$ python3 -q
>>> import numpy as np
>>> np.set_printoptions(precision=2, suppress=True, linewidth=200, legacy="1.25")
>>> mat = np.load("out10.npy")
>>> mat
array([[ 0. , -0.1,  0.5],
       [ 0.6,  1. , -1.1],
       [-0.8,  1. , -1.1],
       [-0.3,  1.2,  1.3],
       [ 0.8, -0.5, -0.3],
       [-1.4, -0.2, -1.3],
       [-0.9,  0.1, -0.1],
       [-0.4,  0. ,  1.5],
       [-0.3, -0.5, -0.9],
       [-1.8, -3.9, -3.9]])
>>> other = np.c_[mat[:, :2] @ np.array([[0, 5], [4, 6]]), np.array([-7, 3, -2, -5, 9, 9, 8, 0, -5, -8])]
>>> other
array([[ -0.4,  -0.6,  -7. ],
       [  4. ,   9. ,   3. ],
       [  4. ,   2. ,  -2. ],
       [  4.8,   5.7,  -5. ],
       [ -2. ,   1. ,   9. ],
       [ -0.8,  -8.2,   9. ],
       [  0.4,  -3.9,   8. ],
       [  0. ,  -2. ,   0. ],
       [ -2. ,  -4.5,  -5. ],
       [-15.6, -32.4,  -8. ]])
>>> np.linalg.norm(np.linalg.qr(mat)[0].T @ other, axis=0) ** 2 / ((other ** 2).sum(axis=0) + 1e-12)
array([1. , 1. , 0.1])
>>> np.round(np.linalg.lstsq(mat, other[:, 0])[0], 2) + 0
array([0., 4., 0.])
>>> Xc = (other - other.mean(axis=0)) / other.std(axis=0)
>>> np.argwhere(np.abs(Xc) > 2)
array([[9, 0],
       [9, 1]])
>>> beta = np.linalg.lstsq(np.delete(Xc, 0, axis=1), Xc[:, 0])[0]
>>> np.abs(beta).argmax()
0
>>> round(1 - np.var(Xc[:, 0] - np.delete(Xc, 0, axis=1) @ beta), 2)
0.91
>>> dist = np.linalg.norm(mat[:, None] - mat[None], axis=-1)
>>> dist[1].round(6).argsort(kind="stable")[:4]
array([1, 2, 4, 8])
>>> (dist + 1e9 * np.eye(10)).round(6).argmin(axis=1)
array([7, 2, 6, 7, 0, 8, 0, 0, 6, 5])
>>> dist.mean(axis=1).argmax()
9
>>> M = np.loadtxt("case8.csv", delimiter=",")
>>> M
array([[-1.11, -1.25, -0.11],
       [ 0.37, -2.31,  1.37],
       [-3.29, -2.16, -2.29],
       [-0.17, -2.2 ,  0.83],
       [ 1.5 , -4.17,  2.5 ],
       [ 0.82, -2.11,  1.82],
       [ 0.09, -3.27,  1.09],
       [ 0.78, -1.91,  1.78],
       [-1.16, -2.18, -0.16],
       [-1.17, -2.4 , -0.17],
       [-1.  , -0.19,  0.  ],
       [ 0.68, -3.43,  1.68],
       [-2.09, -2.99, -1.09],
       [-1.46, -0.71, -0.46],
       [-1.09, -0.85, -0.09],
       [-1.26, -2.51, -0.26],
       [-1.41, -2.59, -0.41],
       [ 2.84, -0.51,  3.84],
       [-0.99, -1.38,  0.01],
       [ 0.72, -2.39,  1.72],
       [-3.57, -1.29, -2.57],
       [-3.88, -2.98, -2.88]])
>>> x0 = np.array([1, 3, -3])
>>> target = M @ x0
>>> np.linalg.solve(M.T @ M, M.T @ target)
array([ 1.,  3., -3.])
>>> rng = np.random.default_rng(85800)
>>> target = target + 0.05 * rng.normal(size=22)
>>> target
array([ -4.5 , -10.68,  -2.89,  -9.26, -18.56, -10.93, -13.07, -10.26,  -7.2 ,  -7.89,  -1.67, -14.73,  -7.8 ,  -2.26,  -3.36,  -8.03,  -7.93, -10.16,  -5.24, -11.65,   0.31,  -4.23])
>>> beta, *_ = np.linalg.lstsq(M, target)
>>> [round(float(np.linalg.norm(np.linalg.solve(M.T @ M + lam * np.eye(3), M.T @ target))), 2) for lam in (0, 1, 10, 100)]
[4.36, 4.08, 3.61, 2.1]
>>> np.round(M.T @ (target - M @ beta), 2) + 0
array([0., 0., 0.])
>>> beta
array([ 0.99,  3.01, -2.99])
>>> x0 = np.array([0, 3, 3])
>>> M @ np.eye(3)[2]
array([-0.11,  1.37, -2.29,  0.83,  2.5 ,  1.82,  1.09,  1.78, -0.16, -0.17,  0.  ,  1.68, -1.09, -0.46, -0.09, -0.26, -0.41,  3.84,  0.01,  1.72, -2.57, -2.88])
>>> (M @ x0).argmax()
17
>>> cov = M.T @ M
>>> np.linalg.svd(M, compute_uv=False) ** 2
array([134.01, 108.08,   1.84])
>>> cov
array([[ 68.56,  30.83,  52.71],
       [ 30.83, 116.5 , -14.95],
       [ 52.71, -14.95,  58.86]])
>>> np.diag(cov)
array([ 68.56, 116.5 ,  58.86])
>>> np.round(np.trace(cov), 2), round(float((M ** 2).sum()), 2)
(243.92, 243.93)
>>> np.allclose(cov, cov.T)
True
>>> np.linalg.matrix_rank(cov)
3
>>> np.sort(np.abs(np.linalg.eigvals(cov)))
array([  1.84, 108.08, 134.01])
>>> (cov - cov.T) / 2
array([[0., 0., 0.],
       [0., 0., 0.],
       [0., 0., 0.]])
>>> (cov + cov.T) / 2
array([[ 68.56,  30.83,  52.71],
       [ 30.83, 116.5 , -14.95],
       [ 52.71, -14.95,  58.86]])
>>> np.round(np.abs(np.linalg.eigvals(cov)).max(), 2)
134.01
>>> np.allclose(cov @ cov.T, cov.T @ cov)
True
>>> np.round(np.trace(cov), 2)
243.92
>>> np.round(np.linalg.norm(M, "nuc"), 2)
23.33
>>> np.linalg.norm(M, axis=0)
array([ 8.28, 10.79,  7.67])
>>> np.round(np.linalg.norm(M, 1), 2), round(np.linalg.norm(M, np.inf), 2)
(45.78, 9.74)
>>> Q, _ = np.linalg.qr(np.array([[-0.3, 0.9, -1.6, -0.5, 1.1],
...     [-0.3, -0.8, 0.8, 0.1, -0.9],
...     [-1.8, 0.4, -0.4, 2.0, 1.3],
...     [1.6, 1.6, -0.4, -1.0, 0.6],
...     [0.7, 1.2, 0.4, 0.6, -0.2]]))
>>> J = 3 * Q
>>> J
array([[-0.35,  1.44,  2.03, -0.94,  1.34],
       [-0.35, -0.95, -0.9 , -2.64,  0.45],
       [-2.12,  1.6 , -0.9 , -0.17, -1.04],
       [ 1.89,  1.33, -0.01, -1.01, -1.63],
       [ 0.83,  1.29, -1.81,  0.35,  1.81]])
>>> np.round(np.linalg.norm(J[2] - J[4]), 2)
4.24
>>> np.linalg.norm(J, axis=0)
array([3., 3., 3., 3., 3.])
>>> round(float(J[2] @ J[4]), 2)
0.0
>>> round(np.linalg.norm(J[2], 1), 2), round(np.linalg.norm(J[2], np.inf), 2)
(5.83, 2.12)
